$ python -q
>>> import numpy as np
>>> np.set_printoptions(precision=2, suppress=True, linewidth=120)
>>> data = np.load("dump.npy")
>>> print(data)
[[0 0 0 0]
 [0 0 0 0]
 [0 0 3 0]
 [0 0 0 2]]
>>> # columns 0 and 1 are equal
>>> print(np.linalg.lstsq(data[:-1].T, data[-1])[2])
1
>>> print(np.unique(data.round(6), axis=0).shape)
(3, 4)
>>> print(np.abs(np.diag(np.linalg.qr(data)[1])) > 1e-9)
[False False  True  True]
>>> print(np.allclose(data[:-1].T @ np.linalg.lstsq(data[:-1].T, data[-1])[0], data[-1]))
False
>>> print(round(np.trace(np.linalg.pinv(data) @ data), 2))
2.0
>>> print(data @ np.linalg.pinv(data) @ data)
[[0. 0. 0. 0.]
 [0. 0. 0. 0.]
 [0. 0. 3. 0.]
 [0. 0. 0. 2.]]
>>> U, sig, VT = np.linalg.svd(data)
>>> print(np.argmax(sig[:-1] / (sig[1:] + 1e-6)) + 1)
2
>>> other = U[:, :2] @ np.diag(sig[:2]) @ VT[:2]
>>> print(np.abs(data - other).max())
0.0
>>> print(np.round(np.linalg.norm(data - other, 2), 2), sig[2])
0.0 0.0
>>> print(round(np.linalg.norm(data - other) / np.linalg.norm(data), 2))
0.0
>>> print(np.linalg.matrix_rank(data, rtol=0.05))
2
>>> arr = np.array([[-2, 0, 0, 0], [0, 1, 0, 0], [0, 0, 1, 0], [0, 0, 0, -1]])
>>> print(arr)
[[-2  0  0  0]
 [ 0  1  0  0]
 [ 0  0  1  0]
 [ 0  0  0 -1]]
>>> print(arr.sum(axis=0))
[-2  1  1 -1]
>>> print(arr.mean(axis=0))
[-0.5   0.25  0.25 -0.25]
>>> print(np.count_nonzero(arr))
4
>>> print(np.abs(arr).max())
2
